$ python -q
>>> import numpy as np
>>> np.set_printoptions(precision=1, suppress=True, linewidth=120)
>>> Y = np.array([[-9, 3], [-8, -6], [3, -7]])
>>> mat = np.kron(np.eye(3, dtype=int), Y)
>>> print(mat)
[[-9  3  0  0  0  0]
 [-8 -6  0  0  0  0]
 [ 3 -7  0  0  0  0]
 [ 0  0 -9  3  0  0]
 [ 0  0 -8 -6  0  0]
 [ 0  0  3 -7  0  0]
 [ 0  0  0  0 -9  3]
 [ 0  0  0  0 -8 -6]
 [ 0  0  0  0  3 -7]]
>>> Uu, s, VT = np.linalg.svd(mat, full_matrices=False)
>>> s / s[0]
array([1. , 1. , 1. , 0.8, 0.8, 0.8])
>>> s
array([12.4, 12.4, 12.4,  9.7,  9.7,  9.7])
>>> print(np.allclose(Uu * s @ VT, mat))
True
>>> print(np.cumsum(s ** 2) / np.sum(s ** 2))
[0.2 0.4 0.6 0.7 0.9 1. ]
>>> print(np.linalg.svd(mat, compute_uv=False))
[12.4 12.4 12.4  9.7  9.7  9.7]
>>> np.linalg.norm(mat, axis=0)
array([12.4,  9.7, 12.4,  9.7, 12.4,  9.7])
>>> mat.T @ mat
array([[154,   0,   0,   0,   0,   0],
       [  0,  94,   0,   0,   0,   0],
       [  0,   0, 154,   0,   0,   0],
       [  0,   0,   0,  94,   0,   0],
       [  0,   0,   0,   0, 154,   0],
       [  0,   0,   0,   0,   0,  94]])
>>> P = mat @ np.linalg.solve(mat.T @ mat, mat.T)
>>> np.round(np.linalg.eigvalsh(P), 1) + 0
array([0., 0., 0., 1., 1., 1., 1., 1., 1.])
>>> np.trace(P)
np.float64(6.0)
>>> np.allclose(P @ P, P)
True
>>> P @ mat[:, 4]
array([ 0.,  0.,  0.,  0.,  0.,  0., -9., -8.,  3.])
>>> np.diag(P)
array([0.6, 0.8, 0.6, 0.6, 0.8, 0.6, 0.6, 0.8, 0.6])
>>> Y = np.c_[mat[:, :3] @ np.array([[-1, -2, -2], [-1, -1, 1], [2, -1, 2]]), np.array([7, 4, 5, 9, 4, 0, 4, 6, 2])]
>>> Y
array([[  6,  15,  21,   7],
       [ 14,  22,  10,   4],
       [  4,   1, -13,   5],
       [-18,   9, -18,   9],
       [-16,   8, -16,   4],
       [  6,  -3,   6,   0],
       [  0,   0,   0,   4],
       [  0,   0,   0,   6],
       [  0,   0,   0,   2]])
>>> np.round(np.linalg.lstsq(mat, Y[:, 0])[0], 1) + 0
array([-1., -1.,  2.,  0.,  0.,  0.])
>>> np.round(np.linalg.norm(Y - mat @ np.linalg.lstsq(mat, Y)[0], axis=0), 1) + 0
array([0. , 0. , 0. , 6.9])
>>> np.linalg.norm(np.linalg.qr(mat)[0].T @ Y, axis=0) ** 2 / ((Y ** 2).sum(axis=0) + 1e-12)
array([1. , 1. , 1. , 0.8])
>>> print(np.linalg.matrix_rank(np.c_[mat, Y]))
7
>>> P = Y @ np.linalg.solve(Y.T @ Y, Y.T)
>>> print(np.linalg.matrix_rank(np.eye(9) - P))
5
>>> np.allclose(P @ P, P)
True
>>> np.round(np.linalg.eigvalsh(P), 1) + 0
array([0., 0., 0., 0., 0., 1., 1., 1., 1.])
>>> P.round(1) + 0
array([[ 0.7,  0.2, -0.3,  0.1, -0.1,  0.1,  0.1,  0.2,  0.1],
       [ 0.2,  0.9,  0.2, -0.1,  0. , -0.1, -0.1, -0.2, -0.1],
       [-0.3,  0.2,  0.7,  0.1, -0.1,  0.1,  0.1,  0.2,  0.1],
       [ 0.1, -0.1,  0.1,  0.6,  0.4, -0.1,  0.1,  0.1,  0. ],
       [-0.1,  0. , -0.1,  0.4,  0.4, -0.2, -0.1, -0.1,  0. ],
       [ 0.1, -0.1,  0.1, -0.1, -0.2,  0.1,  0.1,  0.1,  0. ],
       [ 0.1, -0.1,  0.1,  0.1, -0.1,  0.1,  0.2,  0.2,  0.1],
       [ 0.2, -0.2,  0.2,  0.1, -0.1,  0.1,  0.2,  0.3,  0.1],
       [ 0.1, -0.1,  0.1,  0. ,  0. ,  0. ,  0.1,  0.1,  0. ]])
>>> X = np.loadtxt("run15.csv", delimiter=",")
>>> print(X)
[[ 2.2 -2.8 -1.1 -0.9  2.   0.1  0.9  2.   2. ]
 [ 1.9 -3.  -0.8 -0.9  1.9  0.   1.   2.2  1.9]
 [ 1.9 -2.9 -1.1 -1.1  2.2  0.   1.1  2.   2.1]
 [ 1.9 -2.9 -1.  -1.   1.9 -0.2  1.   2.   1.9]
 [ 2.1 -3.3 -1.  -1.1  2.   0.   1.1  1.9  1.9]
 [ 1.9 -2.9 -1.  -1.   2.1  0.   0.9  2.1  2.1]
 [ 2.1 -3.  -0.9 -0.8  1.9  0.   1.   1.8  2. ]
 [ 1.9 -3.1 -1.1 -0.9  2.1  0.   0.9  2.1  2. ]
 [ 2.  -3.  -0.8 -0.9  2.   0.1  0.9  2.   2. ]
 [ 1.8 -3.  -1.1 -1.1  2.   0.1  0.9  2.2  1.8]
 [ 1.9 -2.1  3.   1.9  0.   1.1  2.  -1.1  1.1]
 [ 2.  -2.   3.   2.   0.   1.2  1.7 -1.1  1. ]
 [ 1.9 -2.   3.1  2.1  0.   1.   2.1 -0.9  1.1]
 [ 2.2 -2.   3.1  1.9  0.   1.   2.1 -0.8  1. ]
 [ 1.8 -2.   3.1  2.1 -0.2  1.1  2.  -1.   1.1]
 [ 2.  -1.9  3.1  1.9 -0.1  1.   2.  -1.1  0.9]
 [ 1.9 -2.   2.9  2.1  0.1  0.9  2.  -1.   1.1]
 [ 2.1 -2.   2.9  2.   0.   1.   2.  -0.9  0.9]
 [ 2.1 -2.   3.2  2.   0.1  1.1  2.2 -0.9  0.8]
 [ 1.9 -1.9  3.1  2.   0.1  1.2  2.  -0.9  1. ]
 [ 2.  -1.1  2.1 -3.   1.8  3.1  1.9 -2.  -2. ]
 [ 2.1 -1.1  2.  -3.   1.8  3.1  2.  -2.2 -2. ]
 [ 2.1 -1.   1.9 -3.   2.1  2.8  1.9 -2.  -2. ]
 [ 1.9 -0.9  2.1 -3.1  1.9  3.2  2.  -1.9 -2.1]
 [ 2.  -0.9  1.9 -3.1  1.9  3.1  2.1 -2.  -2.1]
 [ 1.9 -0.8  2.1 -3.   2.1  3.1  2.  -2.2 -1.9]
 [ 1.9 -0.8  2.1 -2.9  2.   3.1  2.1 -1.9 -2. ]
 [ 1.9 -1.   2.  -2.9  2.   3.1  2.1 -2.  -1.9]
 [ 2.1 -0.9  2.1 -3.   2.1  3.   1.8 -2.2 -1.9]
 [ 1.8 -1.   2.  -2.8  2.1  2.9  1.9 -2.  -2. ]]
>>> P = X @ np.linalg.solve(X.T @ X, X.T)
>>> np.allclose(P @ P, P)
True
>>> round(np.log10(np.linalg.cond(X)))
2
>>> [round(float(x), 1) for x in np.linalg.svd(X, compute_uv=False)[:3]]
[23.1, 16.3, 13.8]
>>> np.round(np.abs(np.linalg.svd(X)[2][-1]), 1) + 0
array([0. , 0.1, 0.6, 0.6, 0.2, 0.4, 0.2, 0.1, 0.4])
>>> gram = np.cov(X, rowvar=False)
>>> np.round(np.linalg.eigvalsh(gram)[::-1], 1) + 0
array([10.3,  6.6,  0. ,  0. ,  0. ,  0. ,  0. ,  0. ,  0. ])
>>> print(gram.round(1) + 0)
[[ 0.   0.   0.   0.   0.   0.   0.   0.   0. ]
 [ 0.   0.7  1.1 -0.7  0.   1.1  0.4 -1.4 -1.4]
 [ 0.   1.1  3.1  1.3 -1.2  1.3  0.8 -2.7 -1.5]
 [ 0.  -0.7  1.3  4.3 -1.8 -1.5  0.1  0.5  2.3]
 [ 0.   0.  -1.2 -1.8  0.9  0.2 -0.3  0.5 -0.4]
 [ 0.   1.1  1.3 -1.5  0.2  1.7  0.5 -2.  -2.2]
 [ 0.   0.4  0.8  0.1 -0.3  0.5  0.3 -0.8 -0.6]
 [ 0.  -1.4 -2.7  0.5  0.5 -2.  -0.8  3.1  2.6]
 [ 0.  -1.4 -1.5  2.3 -0.4 -2.2 -0.6  2.6  2.9]]
>>> np.median(X, axis=0)
array([ 1.9, -2. ,  2. , -0.9,  1.9,  1.1,  1.9, -0.9,  1. ])
>>> np.argsort(-X.std(axis=0).round(6), kind="stable")
array([3, 7, 2, 8, 5, 4, 1, 6, 0])
>>> x = np.array([5, 3, 3, 2, 0, 0, 2, 3, 3])
>>> target = X @ x
>>> beta, lr = np.zeros(9), 1 / np.linalg.norm(X, 2) ** 2
>>> for i in range(8):
...     beta -= lr * X.T @ (X @ beta - target)
...     if i % 2 == 0: print(i, round(np.linalg.norm(X @ beta - target), 1))
... 
0 35.7
2 13.4
4 6.2
6 4.2
>>> np.round(np.linalg.cond(X), 1)
np.float64(66.9)
>>> d = np.linalg.norm(X[:, None] - X[None], axis=-1)
>>> np.linalg.norm(X, axis=1)
array([5.2, 5.2, 5.4, 5.1, 5.5, 5.3, 5.2, 5.4, 5.2, 5.2, 5.3, 5.2, 5.4, 5.4, 5.4, 5.3, 5.2, 5.2, 5.5, 5.3, 6.6, 6.7,
       6.5, 6.7, 6.6, 6.6, 6.5, 6.5, 6.6, 6.4])
>>> print((d + 1e9 * np.eye(30)).round(6).argmin(axis=1))
[ 5  8  5  1  6  7  8  5  1  7 12 10 14 17 12 10 12 13 13 12 21 20 28 24 23 28 27 26 25 27]
>>> np.linalg.matrix_rank(d ** 2)
np.int64(11)
>>> print(d[29])
[7.6 7.6 7.6 7.6 7.5 7.7 7.5 7.7 7.5 7.6 6.5 6.5 6.7 6.6 6.7 6.5 6.7 6.5 6.5 6.5 0.5 0.6 0.4 0.5 0.5 0.4 0.4 0.3 0.5
 0. ]
>>> d[29].round(6).argsort(kind="stable")[:4]
array([29, 27, 22, 26])
>>> np.linalg.norm(X - X.mean(axis=0), axis=1)
array([4.2, 4.2, 4.3, 4.2, 4.2, 4.3, 4. , 4.4, 4.1, 4.3, 3.5, 3.5, 3.7, 3.5, 3.8, 3.6, 3.6, 3.5, 3.6, 3.5, 4.3, 4.4,
       4.2, 4.5, 4.4, 4.4, 4.3, 4.2, 4.4, 4.1])
>>> d.shape
(30, 30)
>>> print(np.flatnonzero(d[29] < d.mean() / 2))
[20 21 22 23 24 25 26 27 28 29]
>>> M = np.load("arr.npy")
>>> M
array([[-0.1,  0.6, -0.2,  0.6],
       [ 0.6, -0.8,  0.9, -1. ],
       [-0.6,  1. , -0.9,  1. ],
       [ 0.5, -0.6,  0.9, -1. ],
       [ 0.1,  0.5,  0.4, -0.9],
       [-0.2,  0.9, -0.4,  1. ],
       [ 0.3, -1. ,  0.5, -0.3],
       [-0.4,  1. , -0.6,  1. ],
       [ 0.1, -1. ,  0. ,  0.9],
       [-0.2, -1. , -0.6,  1. ],
       [ 0.6,  0.6,  0.9, -1. ],
       [ 0.2, -1. ,  0.4, -0.8],
       [ 0.6,  0.4,  0.9, -1. ],
       [ 0.4, -0.6,  0.7, -1. ],
       [-0.2, -0.2, -0.5,  0.9],
       [-0.4,  0.3, -0.7,  1. ],
       [ 0.2,  0.3,  0.3, -0.1],
       [ 0.7,  0.6,  1. , -1. ],
       [ 0.1,  0.9,  0.3, -0.6]])
>>> gram = np.cov(M, rowvar=False)
>>> print(gram.shape)
(4, 4)
>>> np.argwhere(np.triu(np.abs(np.corrcoef(M.T)) > 0.8, 1))
array([[0, 2],
       [0, 3],
       [2, 3]])
>>> np.median(M, axis=0)
array([ 0.1,  0.3,  0.3, -0.3])
>>> np.round(np.linalg.eigvalsh(gram)[::-1], 1) + 0
array([1.4, 0.6, 0. , 0. ])
>>> idx = M[:, 2] > np.median(M[:, 2])
>>> u = M[idx].mean(axis=0) - M[~idx].mean(axis=0)
>>> u
array([ 0.6, -0.5,  1.1, -1.6])
>>> idx.astype(int)
array([0, 1, 0, 1, 1, 0, 1, 0, 0, 0, 1, 1, 1, 1, 0, 0, 0, 1, 0])
>>> W0 = np.load("layer18.npy")
>>> W0
array([[ 23.4,   5.3,   0.7],
       [ -4.5, -10.7,  -6.5],
       [-12.8, -24.2,  -1.6],
       [ -6.4,  10.7,   8.2],
       [-23.3,  10.1,   5.5],
       [ -8.5,  27.7,  10.4],
       [  1. ,  12. , -13.8],
       [  1.7,  14.2,   3.9],
       [-16.8,  10. ,  -5.7],
       [ -9.1, -18.3,  -3.7],
       [-22.4, -39.7,  -1.4],
       [-18.1,  -2.5,   9.4],
       [  1.3, -24.2,   5.6],
       [ 24.8,  38.2,   9.6],
       [ -2.9, -47.7,  10.6],
       [  5.8,  -8.9,   6.8],
       [  0.8,   7.5,   2. ],
       [  2.8, -43. ,  -0.7],
       [ 28.1,  -3.2,   5. ],
       [-16.1,  18.9,   4.5],
       [  5.8, -25.4, -11.5],
       [ 12.8,  -6.6, -21.9],
       [ -0.9, -12.6,  -2.3]])
>>> gram = np.cov(W0, rowvar=False)
>>> np.corrcoef(W0.T)
array([[ 1. ,  0.1, -0.1],
       [ 0.1,  1. ,  0.2],
       [-0.1,  0.2,  1. ]])
>>> W0.std(axis=0)
array([13.9, 21.9,  8.2])
>>> print(np.diff(mat, axis=0))
[[ 1 -9  0  0  0  0]
 [11 -1  0  0  0  0]
 [-3  7 -9  3  0  0]
 [ 0  0  1 -9  0  0]
 [ 0  0 11 -1  0  0]
 [ 0  0 -3  7 -9  3]
 [ 0  0  0  0  1 -9]
 [ 0  0  0  0 11 -1]]
>>> np.linalg.svd(mat, compute_uv=False)
array([12.4, 12.4, 12.4,  9.7,  9.7,  9.7])
>>> mat.sum(axis=0)
array([-14, -10, -14, -10, -14, -10])
>>> np.count_nonzero(mat)
np.int64(18)
>>> mat - mat[0]
array([[  0,   0,   0,   0,   0,   0],
       [  1,  -9,   0,   0,   0,   0],
       [ 12, -10,   0,   0,   0,   0],
       [  9,  -3,  -9,   3,   0,   0],
       [  9,  -3,  -8,  -6,   0,   0],
       [  9,  -3,   3,  -7,   0,   0],
       [  9,  -3,   0,   0,  -9,   3],
       [  9,  -3,   0,   0,  -8,  -6],
       [  9,  -3,   0,   0,   3,  -7]])
>>> gram = W0.T @ W0
>>> (W0 @ W0.T).shape
(23, 23)
>>> np.round(np.trace(gram), 1), round((W0 ** 2).sum(), 1)
(np.float64(17637.0), np.float64(17637.0))
>>> np.allclose(gram, gram.T)
True
>>> Xs = W0 - W0.mean(axis=0)
>>> V = np.linalg.svd(Xs)[2][:2]
>>> Y = Xs - Xs @ V.T @ V
>>> round(np.linalg.norm(Y) / np.linalg.norm(Xs), 1)
np.float64(0.3)
>>> Y.std(axis=0)
array([0.8, 0.7, 7.8])
>>> np.round(np.diag(V.T @ V), 1) + 0
array([1., 1., 0.])
>>> print(W0.shape)
(23, 3)
>>> np.linalg.svd(W0, compute_uv=False)
array([108.8,  66. ,  38.1])
>>> W0.mean(axis=0)
array([-1.5, -4.9,  0.6])
>>> np.round(np.linalg.norm(W0), 1)
np.float64(132.8)
>>> np.count_nonzero(W0)
np.int64(69)
>>> data = np.array([[-1, 8, 5], [4, 8, -1], [-5, -4, -9], [11, 32, 2]])
>>> Y = data / np.linalg.norm(data, axis=1, keepdims=True)
>>> gram = Y @ Y.T
>>> (gram - 2 * np.eye(4)).round(6).argmax(axis=1)
array([3, 3, 1, 1])
>>> np.linalg.norm(Y, axis=1)
array([1., 1., 1., 1.])
>>> round(np.degrees(np.arccos(np.clip(gram[0, 2], -1, 1))), 1)
np.float64(133.4)
>>> print(gram[0])
[ 1.   0.6 -0.7  0.8]
>>> rng = np.random.default_rng(282)
>>> arr = np.eye(5, dtype=int)[rng.permutation(5)] * np.array([2, 1, 0, -2, 1])
>>> print(arr)
[[ 0  1  0  0  0]
 [ 0  0  0 -2  0]
 [ 0  0  0  0  1]
 [ 0  0  0  0  0]
 [ 2  0  0  0  0]]
>>> gram = arr.T @ arr
>>> np.diag(gram)
array([4, 1, 0, 4, 1])
>>> np.allclose(gram, gram.T)
True
>>> np.linalg.svd(arr, compute_uv=False) ** 2
array([4., 4., 1., 1., 0.])
>>> (arr @ arr.T).shape
(5, 5)
>>> np.linalg.matrix_rank(arr, rtol=0.1)
np.int64(4)
>>> idx = rng.permutation(5)
>>> idx
array([3, 0, 4, 2, 1])
>>> Y = arr[idx][:, idx]
>>> np.sort(np.abs(np.linalg.eigvals(Y)))
array([0., 0., 0., 0., 0.])
>>> np.trace(Y)
np.int64(0)
>>> print(np.diag(Y))
[0 0 0 0 0]
>>> Y
array([[ 0,  0,  0,  0,  0],
       [ 0,  0,  0,  0,  1],
       [ 0,  2,  0,  0,  0],
       [ 0,  0,  1,  0,  0],
       [-2,  0,  0,  0,  0]])
